% python3 -q
>>> import numpy as np
>>> np.set_printoptions(precision=2, suppress=True, linewidth=200)
>>> def rd(a):
...     return np.round(a, 2) + 0
... 
>>> E = np.abs(np.array([[1, 2, 1, 0, 0],
...     [3, 3, 3, 1, 3],
...     [0, 1, 2, 1, 0],
...     [1, 1, 0, 1, 3],
...     [1, 3, 2, 3, 2]])) + np.eye(5)
>>> E = E / E.sum(axis=1, keepdims=True)
>>> rd(E)
array([[0.4 , 0.4 , 0.2 , 0.  , 0.  ],
       [0.21, 0.29, 0.21, 0.07, 0.21],
       [0.  , 0.2 , 0.6 , 0.2 , 0.  ],
       [0.14, 0.14, 0.  , 0.29, 0.43],
       [0.08, 0.25, 0.17, 0.25, 0.25]])
>>> left, sv, vt = np.linalg.svd(E, full_matrices=False)
>>> rd(vt @ vt.T)
array([[1., 0., 0., 0., 0.],
       [0., 1., 0., 0., 0.],
       [0., 0., 1., 0., 0.],
       [0., 0., 0., 1., 0.],
       [0., 0., 0., 0., 1.]])
>>> rd(np.sqrt((sv ** 2).sum())), rd(np.linalg.norm(E))
(np.float64(1.25), np.float64(1.25))
>>> np.abs(left[:, 0]).round(6).argmax()
np.int64(2)
>>> rd(left.T @ E @ vt.T)
array([[1.02, 0.  , 0.  , 0.  , 0.  ],
       [0.  , 0.55, 0.  , 0.  , 0.  ],
       [0.  , 0.  , 0.45, 0.  , 0.  ],
       [0.  , 0.  , 0.  , 0.09, 0.  ],
       [0.  , 0.  , 0.  , 0.  , 0.06]])
>>> rd(np.linalg.matrix_power(E, 100))
array([[0.15, 0.25, 0.28, 0.16, 0.16],
       [0.15, 0.25, 0.28, 0.16, 0.16],
       [0.15, 0.25, 0.28, 0.16, 0.16],
       [0.15, 0.25, 0.28, 0.16, 0.16],
       [0.15, 0.25, 0.28, 0.16, 0.16]])
>>> rd(np.sort(np.abs(np.linalg.eigvals(E)))[::-1])
array([1.  , 0.44, 0.44, 0.1 , 0.07])
>>> E.sum(axis=1)
array([1., 1., 1., 1., 1.])
>>> pr = np.eye(5)[3]
>>> for _ in range(5):
...     pr = pr @ E
...     print(pr.round(2))
... 
[0.14 0.14 0.   0.29 0.43]
[0.16 0.25 0.13 0.2  0.26]
[0.17 0.26 0.21 0.17 0.2 ]
[0.16 0.26 0.25 0.16 0.18]
[0.16 0.25 0.26 0.16 0.17]
>>> r0, v = E[3], E[1]
>>> rd(r0 @ v)
np.float64(0.18)
>>> rd(r0 @ r0)
np.float64(0.31)
>>> pr = (r0 @ v) / (r0 @ r0) * r0
>>> np.linalg.matrix_rank(np.outer(r0, v))
np.int64(1)
>>> rd(v - pr)
array([ 0.13,  0.2 ,  0.21, -0.1 , -0.04])
>>> rd((v - pr) @ r0)
np.float64(0.0)
>>> rd(np.outer(r0, v))
array([[0.03, 0.04, 0.03, 0.01, 0.03],
       [0.03, 0.04, 0.03, 0.01, 0.03],
       [0.  , 0.  , 0.  , 0.  , 0.  ],
       [0.06, 0.08, 0.06, 0.02, 0.06],
       [0.09, 0.12, 0.09, 0.03, 0.09]])
>>> K = np.loadtxt("m.csv", delimiter=",")
>>> rd(K)
array([[ 1.03, -0.61,  0.28,  0.34,  0.3 , -0.64,  0.41, -0.1 ,  0.06,  0.47],
       [-0.61,  2.44, -0.43,  0.59,  0.23,  1.27,  0.46,  0.02,  0.82, -0.29],
       [ 0.28, -0.43,  1.88,  0.09,  0.85, -0.73,  0.8 ,  0.  , -0.35,  0.58],
       [ 0.34,  0.59,  0.09,  2.51,  0.21,  1.01, -0.04,  0.64,  0.52,  1.49],
       [ 0.3 ,  0.23,  0.85,  0.21,  2.49, -0.5 , -0.17, -0.61,  0.34,  0.15],
       [-0.64,  1.27, -0.73,  1.01, -0.5 ,  1.82,  0.3 , -0.19,  0.37,  0.22],
       [ 0.41,  0.46,  0.8 , -0.04, -0.17,  0.3 ,  2.23,  0.04, -0.93,  0.02],
       [-0.1 ,  0.02,  0.  ,  0.64, -0.61, -0.19,  0.04,  2.14, -1.31,  0.14],
       [ 0.06,  0.82, -0.35,  0.52,  0.34,  0.37, -0.93, -1.31,  2.25,  0.37],
       [ 0.47, -0.29,  0.58,  1.49,  0.15,  0.22,  0.02,  0.14,  0.37,  1.22]])
>>> # symmetric
>>> [round(float(x), 2) for x in np.linalg.svd(K, compute_uv=False)[:3]]
[5.0, 4.0, 4.0]
>>> rd(np.linalg.norm(K, 2) / np.linalg.norm(K))
np.float64(0.59)
>>> r0 = np.array([1, 2, 1])
>>> rd(np.convolve(K[0], r0))
array([ 1.03,  1.45,  0.08,  0.29,  1.26,  0.3 , -0.57,  0.07,  0.26,  0.48,  0.99,  0.47])
>>> rd(np.cross(K[0, :3], K[7, :3]))
array([-0.01, -0.03, -0.04])
>>> other = np.array([[0, 3, 0, -2],
...     [1, 0, 2, -3],
...     [-3, -3, 0, -1],
...     [0, -2, 1, -2],
...     [-2, 1, 3, 2],
...     [1, -3, 2, -2],
...     [-1, -1, 0, -2],
...     [-2, 1, 2, -3]])
>>> Z = np.array([[5, 2, -9, 5, -6, 8, -3],
...     [7, 7, 9, -3, 8, 8, 8],
...     [5, -2, -1, 3, -2, 7, -2],
...     [4, 6, -5, 3, -6, 2, -5]])
>>> rng = np.random.default_rng(29)
>>> data = other @ Z + 0.02 * rng.normal(size=(8, 7))
>>> rd(data)
array([[ 12.99,   9.  ,  37.  , -15.  ,  36.  ,  20.  ,  34.01],
       [  3.  , -19.99,   3.99,   1.99,   7.98,  15.97,   7.96],
       [-40.  , -33.02,   4.98,  -9.01,   0.01, -49.99,  -9.99],
       [-16.98, -27.94,  -8.99,   3.  ,  -6.04, -13.03,  -7.96],
       [ 20.05,   9.01,  14.  ,   2.01,   1.96,  16.99,  -2.01],
       [-13.97, -35.02, -27.99,  14.01, -21.98,  -6.01, -21.01],
       [-20.04, -20.98,  10.02,  -8.01,  10.  , -20.03,   5.  ],
       [ -4.99, -19.01,  40.  , -15.98,  34.01,  -0.01,  25.03]])
>>> other = np.array([[1, 0, 0],
...     [2, 0, 3],
...     [0, 0, 0],
...     [2, 2, 0],
...     [0, 2, 2],
...     [1, 3, 0],
...     [1, 2, 2]])
>>> rd(np.einsum("ij->j", data))
array([ -59.93, -137.94,   73.  ,  -26.98,   61.95,  -36.12,   31.03])
>>> left, sv, vt = np.linalg.svd(data)
>>> np.argmax(sv[:-1] / (sv[1:] + 1e-6)) + 1
np.int64(4)
>>> other = left[:, :4] @ np.diag(sv[:4]) @ vt[:4]
>>> np.linalg.matrix_rank(data, rtol=0.05)
np.int64(4)
>>> rd(np.linalg.norm(data - other, 2)), rd(sv[4])
(np.float64(0.07), np.float64(0.07))
>>> np.linalg.matrix_rank(other)
np.int64(4)
>>> rd(other)
array([[ 12.99,   9.  ,  37.  , -15.  ,  36.  ,  20.  ,  34.  ],
       [  3.01, -19.99,   3.99,   2.01,   7.98,  15.96,   7.97],
       [-40.  , -33.02,   4.99,  -9.  ,   0.  , -49.99,  -9.98],
       [-16.99, -27.94,  -9.01,   2.99,  -6.  , -13.02,  -7.99],
       [ 20.06,   9.01,  14.  ,   2.01,   1.97,  16.99,  -2.01],
       [-13.97, -35.02, -27.99,  14.01, -22.  ,  -6.  , -21.  ],
       [-20.02, -20.98,  10.02,  -8.01,  10.01, -20.04,   5.  ],
       [ -4.99, -19.01,  40.  , -15.99,  34.01,   0.  ,  25.03]])
>>> rd(data.mean(axis=0))
array([ -7.49, -17.24,   9.13,  -3.37,   7.74,  -4.51,   3.88])
>>> data[8]
Traceback (most recent call last):
  File "<python-input-47>", line 1, in <module>
    data[8]
    ~~~~^^^
IndexError: index 8 is out of bounds for axis 0 with size 8
>>> rd(np.linalg.svd(data, compute_uv=False))
array([110.64,  89.63,  41.27,  15.84,   0.07,   0.04,   0.03])
>>> np.unravel_index(np.abs(data).argmax(), data.shape)
(np.int64(2), np.int64(5))
>>> rd(np.linalg.norm(data))
np.float64(149.09)
>>> np.linalg.matrix_rank(data)
np.int64(7)
>>> np.zeros(8, 7)
Traceback (most recent call last):
  File "<python-input-52>", line 1, in <module>
    np.zeros(8, 7)
    ~~~~~~~~^^^^^^
TypeError: Cannot interpret '7' as a data type
>>> np.count_nonzero(data)
np.int64(56)
>>> vals, evecs = np.linalg.eigh(K)
>>> (vals > 1e-8).sum(), (vals < -1e-8).sum()
(np.int64(7), np.int64(0))
>>> rd(np.abs(evecs[:, -1]))
array([0.12, 0.51, 0.23, 0.45, 0.  , 0.48, 0.1 , 0.12, 0.44, 0.15])
>>> np.unique(vals.round(6) + 0, return_counts=True)[1]
array([3, 2, 1, 1, 2, 1])
>>> arr = np.load("out0.npy")
>>> arr
array([[0, 0, 0, 0, 0, 1, 0],
       [0, 0, 0, 1, 0, 0, 2],
       [0, 0, 2, 0, 0, 0, 0],
       [0, 2, 0, 0, 0, 0, 0],
       [0, 0, 2, 0, 0, 0, 0],
       [0, 1, 0, 0, 0, 0, 0]])
>>> x = np.array([2, -2, 2, 2, 2, 0, -2])
>>> arr @ np.eye(7)[5]
array([1., 0., 0., 0., 0., 0.])
>>> arr * x
array([[ 0,  0,  0,  0,  0,  0,  0],
       [ 0,  0,  0,  2,  0,  0, -4],
       [ 0,  0,  4,  0,  0,  0,  0],
       [ 0, -4,  0,  0,  0,  0,  0],
       [ 0,  0,  4,  0,  0,  0,  0],
       [ 0, -2,  0,  0,  0,  0,  0]])
>>> np.einsum("ij,j->i", arr, x)
array([ 0, -2,  4, -4,  4, -2])
>>> arr @ x
array([ 0, -2,  4, -4,  4, -2])
>>> rd(arr @ np.linalg.pinv(arr) @ arr)
array([[0., 0., 0., 0., 0., 1., 0.],
       [0., 0., 0., 1., 0., 0., 2.],
       [0., 0., 2., 0., 0., 0., 0.],
       [0., 2., 0., 0., 0., 0., 0.],
       [0., 0., 2., 0., 0., 0., 0.],
       [0., 1., 0., 0., 0., 0., 0.]])
>>> np.unique(arr.round(6), axis=0).shape
(5, 7)
>>> other = arr / np.sqrt((arr ** 2).mean(axis=1, keepdims=True))
>>> np.linalg.matrix_rank(other) == np.linalg.matrix_rank(arr)
np.True_
>>> rd(np.linalg.norm(other, axis=1))
array([2.65, 2.65, 2.65, 2.65, 2.65, 2.65])
>>> np.linalg.matrix_rank(arr - arr.mean(axis=1, keepdims=True))
np.int64(4)
>>> r0 = np.array([4, 8, 0, 0, 0])
>>> other = E + np.outer(r0, np.eye(5)[0])
>>> np.linalg.matrix_rank(np.linalg.inv(other) - np.linalg.inv(E), tol=1e-8)
np.int64(1)
>>> rd(other)
array([[4.4 , 0.4 , 0.2 , 0.  , 0.  ],
       [8.21, 0.29, 0.21, 0.07, 0.21],
       [0.  , 0.2 , 0.6 , 0.2 , 0.  ],
       [0.14, 0.14, 0.  , 0.29, 0.43],
       [0.08, 0.25, 0.17, 0.25, 0.25]])
>>> other = np.array([[1, 8, 1, -2, 0, 5, 3, 7, -8, 9, -6],
...     [-5, 0, 3, -5, 2, -5, -5, -8, 6, -8, -6],
...     [-4, 5, 7, -2, 3, 9, 8, 6, -7, 5, 5],
...     [-3, 3, -5, 4, -5, 7, -6, -2, 0, 0, -7],
...     [0, -9, 4, -2, -7, 0, 2, 3, -2, -1, -5],
...     [-9, 2, -9, -4, -9, -1, 7, 1, 5, -6, 8],
...     [-9, -2, 2, -2, -8, 0, 2, -2, -3, -2, 7],
...     [4, -8, -4, -8, -7, 0, 1, 2, -5, 4, -8],
...     [9, 4, -1, -5, -9, -4, 9, 7, 6, 2, 3],
...     [4, 1, -6, 0, -9, -1, 0, 3, 6, 4, 2],
...     [-5, -8, -2, -6, -7, 3, -2, -6, 4, -7, -8]])
>>> J = np.triu(other)
>>> J
array([[ 1,  8,  1, -2,  0,  5,  3,  7, -8,  9, -6],
       [ 0,  0,  3, -5,  2, -5, -5, -8,  6, -8, -6],
       [ 0,  0,  7, -2,  3,  9,  8,  6, -7,  5,  5],
       [ 0,  0,  0,  4, -5,  7, -6, -2,  0,  0, -7],
       [ 0,  0,  0,  0, -7,  0,  2,  3, -2, -1, -5],
       [ 0,  0,  0,  0,  0, -1,  7,  1,  5, -6,  8],
       [ 0,  0,  0,  0,  0,  0,  2, -2, -3, -2,  7],
       [ 0,  0,  0,  0,  0,  0,  0,  2, -5,  4, -8],
       [ 0,  0,  0,  0,  0,  0,  0,  0,  6,  2,  3],
       [ 0,  0,  0,  0,  0,  0,  0,  0,  0,  4,  2],
       [ 0,  0,  0,  0,  0,  0,  0,  0,  0,  0, -8]])
>>> # triangular, det is the product of the diagonal
>>> def softmax(z):
...     e = np.exp(z - z.max(axis=-1, keepdims=True))
...     return e / e.sum(axis=-1, keepdims=True)
... 
>>> rd(softmax(K[5] + 5))
array([0.03, 0.19, 0.03, 0.14, 0.03, 0.33, 0.07, 0.04, 0.08, 0.07])
>>> rd(softmax(K).sum(axis=1))
array([1., 1., 1., 1., 1., 1., 1., 1., 1., 1.])
>>> att = K @ K.T / np.sqrt(10)
>>> rd(softmax(att)[5] @ K)
array([-0.27,  1.25, -0.28,  1.02,  0.  ,  1.13,  0.24, -0.01,  0.57,  0.33])
>>> rd(softmax(att + np.triu(np.full(att.shape, -np.inf), 1)))
array([[1.  , 0.  , 0.  , 0.  , 0.  , 0.  , 0.  , 0.  , 0.  , 0.  ],
       [0.02, 0.98, 0.  , 0.  , 0.  , 0.  , 0.  , 0.  , 0.  , 0.  ],
       [0.22, 0.04, 0.73, 0.  , 0.  , 0.  , 0.  , 0.  , 0.  , 0.  ],
       [0.04, 0.1 , 0.03, 0.83, 0.  , 0.  , 0.  , 0.  , 0.  , 0.  ],
       [0.09, 0.05, 0.18, 0.07, 0.62, 0.  , 0.  , 0.  , 0.  , 0.  ],
       [0.02, 0.35, 0.01, 0.19, 0.02, 0.41, 0.  , 0.  , 0.  , 0.  ],
       [0.08, 0.08, 0.15, 0.06, 0.05, 0.07, 0.51, 0.  , 0.  , 0.  ],
       [0.06, 0.04, 0.06, 0.11, 0.02, 0.06, 0.09, 0.56, 0.  , 0.  ],
       [0.03, 0.12, 0.02, 0.09, 0.07, 0.09, 0.01, 0.01, 0.57, 0.  ],
       [0.08, 0.04, 0.08, 0.3 , 0.07, 0.06, 0.05, 0.06, 0.07, 0.19]])
>>> softmax(att).round(6).argmax(axis=1)
array([0, 1, 2, 3, 4, 5, 6, 7, 8, 3])
